$ python -q
>>> import numpy as np
>>> np.set_printoptions(suppress=True, linewidth=120)
>>> def tidy(a):
...     return np.round(a, 4) + 0
... 
>>> W0 = np.load("layer12.npy")
>>> W0
array([[-3. , -0.9, -0.4],
       [-2. , -0.5, -0.1],
       [ 4. , -0.8,  1.2],
       [-3. , -0.6, -0.9]])
>>> hat = W0 @ np.linalg.solve(W0.T @ W0, W0.T)
>>> np.allclose(hat @ hat, hat)
True
>>> tidy(hat @ W0[:, 1])
array([-0.9, -0.5, -0.8, -0.6])
>>> tidy(hat)
array([[ 0.5586,  0.4414,  0.0552,  0.2207],
       [ 0.4414,  0.5586, -0.0552, -0.2207],
       [ 0.0552, -0.0552,  0.9931, -0.0276],
       [ 0.2207, -0.2207, -0.0276,  0.8897]])
>>> tidy(np.linalg.eigvalsh(hat))
array([0., 1., 1., 1.])
>>> J = np.diag(np.array([1, 0, -2, -2]))
>>> J
array([[ 1,  0,  0,  0],
       [ 0,  0,  0,  0],
       [ 0,  0, -2,  0],
       [ 0,  0,  0, -2]])
>>> tidy(np.sort(np.linalg.eigvals(J)))
array([-2., -2.,  0.,  1.])
>>> J @ J
array([[1, 0, 0, 0],
       [0, 0, 0, 0],
       [0, 0, 4, 0],
       [0, 0, 0, 4]])
>>> np.linalg.matrix_power(J - np.diag(np.diag(J)), 4)
array([[0, 0, 0, 0],
       [0, 0, 0, 0],
       [0, 0, 0, 0],
       [0, 0, 0, 0]])
>>> [int(np.linalg.matrix_rank(np.linalg.matrix_power(J, p))) for p in range(1, 5)]
[3, 3, 3, 3]
>>> J - J[0]
array([[ 0,  0,  0,  0],
       [-1,  0,  0,  0],
       [-1,  0, -2,  0],
       [-1,  0,  0, -2]])
>>> J.mean(axis=0)
array([ 0.25,  0.  , -0.5 , -0.5 ])
>>> tidy(np.linalg.svd(J, compute_uv=False))
array([2., 2., 1., 0.])
>>> np.linalg.matrix_rank(J)
np.int64(3)
>>> J.shape
(4, 4)
>>> x = np.array([-7, 8, -4])
>>> a = np.maximum(W0 @ x, 0)
>>> tidy(np.maximum(W0 @ (3 * x), 0))
array([46.2, 31.2,  0. , 59.4])
>>> tidy(np.maximum(W0 @ x, 0) - np.maximum(-W0 @ x, 0))
array([ 15.4,  10.4, -39.2,  19.8])
>>> tidy(J @ np.linalg.pinv(J) @ J)
array([[ 1.,  0.,  0.,  0.],
       [ 0.,  0.,  0.,  0.],
       [ 0.,  0., -2.,  0.],
       [ 0.,  0.,  0., -2.]])
>>> np.linalg.lstsq(J[:-1].T, J[-1])[2]
np.int32(2)
>>> np.unique(J.round(6), axis=0).shape
(4, 4)
>>> data = np.loadtxt("out14.csv", delimiter=",")
>>> data
array([[ 4.,  4.,  4.],
       [ 4.,  8.,  8.],
       [ 4.,  8., 12.]])
>>> x = np.ones(3)
>>> for _ in range(4):
...     x = data @ x
...     x /= np.linalg.norm(x)
...     print(round(x @ data @ x, 4))
... 
20.1714
20.1953
20.1957
20.1957
>>> tidy(x)
array([0.328 , 0.591 , 0.7369])
>>> tidy(np.linalg.eigvalsh(data)[-1])
np.float64(20.1957)
>>> q, R = np.linalg.qr(data)
>>> tidy(R)
array([[ -6.9282, -11.547 , -13.8564],
       [  0.    ,  -3.266 ,  -4.899 ],
       [  0.    ,   0.    ,   2.8284]])
>>> tidy(q)
array([[-0.5774,  0.8165,  0.    ],
       [-0.5774, -0.4082, -0.7071],
       [-0.5774, -0.4082,  0.7071]])
>>> tidy(q @ R)
array([[ 4.,  4.,  4.],
       [ 4.,  8.,  8.],
       [ 4.,  8., 12.]])
>>> tidy(q.T @ q)
array([[1., 0., 0.],
       [0., 1., 0.],
       [0., 0., 1.]])
>>> np.allclose(R.T @ R, data.T @ data)
True
>>> m1 = np.array([[-0.3, -1.0, -0.2],
...     [-0.6, -1.1, -1.6],
...     [0.4, 0.0, 0.5],
...     [-0.7, 1.0, -0.4],
...     [-0.4, -1.3, 1.5],
...     [-0.7, -0.8, -0.8],
...     [0.0, 0.0, 0.1],
...     [-0.1, 1.0, -1.6],
...     [0.5, 0.1, -1.8],
...     [0.7, 0.3, -1.1],
...     [0.8, -0.3, -0.9],
...     [2.0, 1.7, -0.1],
...     [1.2, -1.0, -1.3],
...     [-0.8, 2.1, -1.4],
...     [24.0, 2.0, 42.0],
...     [-0.9, -0.2, -1.9],
...     [-0.3, -2.5, 0.9],
...     [-0.8, 0.5, -0.7],
...     [-0.8, 0.0, 0.6],
...     [0.8, 0.1, 1.3]])
>>> u = np.array([-2, -1])
>>> tidy(np.array([np.convolve(row, u, "same") for row in m1]))
array([[  0.6,   2.3,   1.4],
       [  1.2,   2.8,   4.3],
       [ -0.8,  -0.4,  -1. ],
       [  1.4,  -1.3,  -0.2],
       [  0.8,   3. ,  -1.7],
       [  1.4,   2.3,   2.4],
       [  0. ,   0. ,  -0.2],
       [  0.2,  -1.9,   2.2],
       [ -1. ,  -0.7,   3.5],
       [ -1.4,  -1.3,   1.9],
       [ -1.6,  -0.2,   2.1],
       [ -4. ,  -5.4,  -1.5],
       [ -2.4,   0.8,   3.6],
       [  1.6,  -3.4,   0.7],
       [-48. , -28. , -86. ],
       [  1.8,   1.3,   4. ],
       [  0.6,   5.3,   0.7],
       [  1.6,  -0.2,   0.9],
       [  1.6,   0.8,  -1.2],
       [ -1.6,  -1. ,  -2.7]])
>>> np.cross(m1[8, :3], m1[0, :3])
array([-1.82,  0.64, -0.47])
>>> Ac = m1 - m1.mean(axis=0)
>>> Uu, sig, vt = np.linalg.svd(Ac, full_matrices=False)
>>> (np.sign(Uu[:, 0]) == np.sign(Uu[0, 0])).astype(int)
array([1, 1, 1, 1, 1, 1, 1, 1, 1, 1, 1, 1, 1, 1, 0, 1, 1, 1, 1, 1])
>>> tidy(sig)
array([47.7863,  4.924 ,  3.2552])
>>> arr = np.loadtxt("run16.csv", delimiter=",")
>>> arr
array([[-2.364 ,  1.37  ,  0.3706],
       [-8.7862,  5.3559, -2.6629],
       [ 8.7214, -5.3702,  2.9288],
       [-4.9273,  3.3717, -1.8515],
       [-0.035 , -0.5598,  1.3863],
       [-3.8066,  2.39  , -2.524 ],
       [-3.0708,  2.1615, -1.2099],
       [-5.285 ,  3.2876, -1.7615],
       [ 0.024 ,  0.0223, -1.0875],
       [ 0.9805, -0.9767,  2.0153],
       [-0.1047, -0.3111,  2.2361],
       [ 1.1832, -0.5673,  0.4134],
       [-0.2755,  0.6459,  0.0081],
       [-0.763 ,  0.5511, -0.8549],
       [-1.0485,  0.6697, -1.0292],
       [ 5.9198, -3.2757,  0.114 ]])
>>> dist = np.linalg.norm(arr[:, None] - arr[None], axis=-1)
>>> (dist + 1e9 * np.eye(16)).round(6).argmin(axis=1)
array([ 6,  7, 15,  7, 10,  6,  5,  3, 13,  4,  4,  4, 13, 14, 13,  2])
>>> dist.shape
(16, 16)
>>> dist[1].round(6).argsort(kind="stable")[:4]
array([1, 7, 3, 5])
>>> q, _ = np.linalg.qr(np.array([[-0.9, 0.4, -1.2, -0.7],
...     [2.4, -1.2, -0.6, 2.2],
...     [-0.7, -0.7, 0.2, -0.5],
...     [-1.3, 0.3, 0.9, 0.3]]))
>>> vecs, _ = np.linalg.qr(np.array([[-0.7, -1.6, -0.2], [-0.2, -0.1, 0.1], [-0.6, 0.9, -1.3]]))
>>> sig = 3 * 0.5 ** np.arange(3)
>>> F = q[:, :3] * sig @ vecs[:3]
>>> tidy(F)
array([[ 0.2255, -1.108 , -0.1413],
       [-1.7692,  1.5208,  0.8592],
       [ 0.7771, -0.489 ,  1.2644],
       [ 1.2243, -0.6261, -0.0036]])
>>> x = np.array([3, 7, 3])
>>> rhs = F @ x
>>> tidy(rhs)
array([-7.5035,  7.9156,  2.7013, -0.7209])
>>> rng = np.random.default_rng(5682)
>>> rhs = rhs + 0.02 * rng.normal(size=4)
>>> tidy(rhs)
array([-7.4826,  7.9087,  2.7085, -0.7179])
>>> beta, *_ = np.linalg.lstsq(F, rhs)
>>> [round(float(np.linalg.norm(np.linalg.solve(F.T @ F + lam * np.eye(3), F.T @ rhs))), 2) for lam in (0, 1, 10, 100)]
[8.17, 4.33, 1.53, 0.25]
>>> beta.round()
array([3., 7., 3.])
>>> tidy(F.T @ (rhs - F @ beta))
array([0., 0., 0.])
>>> tidy(np.linalg.norm(rhs - F @ beta))
np.float64(0.0037)
